% ipython --no-banner

In [1]: import numpy as np

In [2]: np.set_printoptions(precision=2, suppress=True, linewidth=200)

In [3]: M = np.load("test14.npy")

In [4]: M
Out[4]: 
array([[-2, -1,  0,  1],
       [ 2,  3,  4,  5],
       [ 6,  7,  8,  9],
       [10, 11, 12, 13]])

In [5]: P = np.triu(np.array([[-3, 1, 0, 1], [-1, 0, 2, -3], [-3, 3, -3, -2], [0, 1, -2, 0]]), 1) + np.eye(4)

In [6]: other = P @ M @ np.linalg.inv(P)

In [7]: np.round(np.linalg.det(other), 2)
Out[7]: np.float64(0.0)

In [8]: np.round(np.poly(other), 2) + 0
Out[8]: array([  1., -22., -80.,   0.,   0.])

In [9]: other
Out[9]: 
array([[ 10.,   3.,  10.,  38.],
       [-16.,   0., -16., -32.],
       [-14.,  -1., -14., -34.],
       [ 10.,   1.,  10.,  26.]])

In [10]: left, sigma, Vt = np.linalg.svd(M)

In [11]: sigma.round(2) + 0
Out[11]: array([28.57,  2.8 ,  0.  ,  0.  ])

In [12]: other = left[:, :2] @ np.diag(sigma[:2]) @ Vt[:2]

In [13]: round(float(np.linalg.norm(M - other) / np.linalg.norm(M)), 2)
Out[13]: 0.0

In [14]: other.round(2) + 0
Out[14]: 
array([[-2., -1.,  0.,  1.],
       [ 2.,  3.,  4.,  5.],
       [ 6.,  7.,  8.,  9.],
       [10., 11., 12., 13.]])

In [15]: np.linalg.matrix_rank(other)
Out[15]: np.int64(2)

In [16]: np.allclose(M[:-1].T @ np.linalg.lstsq(M[:-1].T, M[-1])[0], M[-1])
Out[16]: True

In [17]: np.round(M @ np.linalg.pinv(M) @ M, 2) + 0
Out[17]: 
array([[-2., -1.,  0.,  1.],
       [ 2.,  3.,  4.,  5.],
       [ 6.,  7.,  8.,  9.],
       [10., 11., 12., 13.]])

In [18]: np.abs(np.diag(np.linalg.qr(M)[1])) > 1e-9
Out[18]: array([ True,  True, False, False])

In [19]: E = np.array([[0, 0, 0],
    ...:     [0, 0, 0],
    ...:     [12, 16, 7],
    ...:     [5, 7, 0],
    ...:     [0, 1, 0],
    ...:     [0, 0, 0],
    ...:     [3, 8, 3],
    ...:     [0, 2, 1],
    ...:     [7, 11, 4],
    ...:     [3, 8, 3],
    ...:     [0, 0, 0],
    ...:     [10, 17, 10],
    ...:     [15, 22, 13],
    ...:     [4, 10, 5],
    ...:     [0, 0, 0],
    ...:     [4, 10, 5],
    ...:     [0, 0, 0],
    ...:     [0, 0, 0],
    ...:     [0, 0, 0],
    ...:     [2, 6, 1],
    ...:     [14, 20, 11]])

In [20]: w1 = np.array([[-1, 0], [-1, -2], [3, 0]])

In [21]: beta = np.array([-2, -1])

In [22]: H = np.maximum(E @ w1 + beta, 0)

In [23]: np.linalg.matrix_rank(H)
Out[23]: np.int64(1)

In [24]: H
Out[24]: 
array([[0, 0],
       [0, 0],
       [0, 0],
       [0, 0],
       [0, 0],
       [0, 0],
       [0, 0],
       [0, 0],
       [0, 0],
       [0, 0],
       [0, 0],
       [1, 0],
       [0, 0],
       [0, 0],
       [0, 0],
       [0, 0],
       [0, 0],
       [0, 0],
       [0, 0],
       [0, 0],
       [0, 0]])

In [25]: (H > 0).mean(axis=0)
Out[25]: array([0.05, 0.  ])

In [26]: Z = np.array([[2, 0, 0], [1, 1, 1]])

In [27]: H @ Z
Out[27]: 
array([[0, 0, 0],
       [0, 0, 0],
       [0, 0, 0],
       [0, 0, 0],
       [0, 0, 0],
       [0, 0, 0],
       [0, 0, 0],
       [0, 0, 0],
       [0, 0, 0],
       [0, 0, 0],
       [0, 0, 0],
       [2, 0, 0],
       [0, 0, 0],
       [0, 0, 0],
       [0, 0, 0],
       [0, 0, 0],
       [0, 0, 0],
       [0, 0, 0],
       [0, 0, 0],
       [0, 0, 0],
       [0, 0, 0]])

In [28]: (H @ Z).round(6).argmax(axis=1)
Out[28]: array([0, 0, 0, 0, 0, 0, 0, 0, 0, 0, 0, 0, 0, 0, 0, 0, 0, 0, 0, 0, 0])
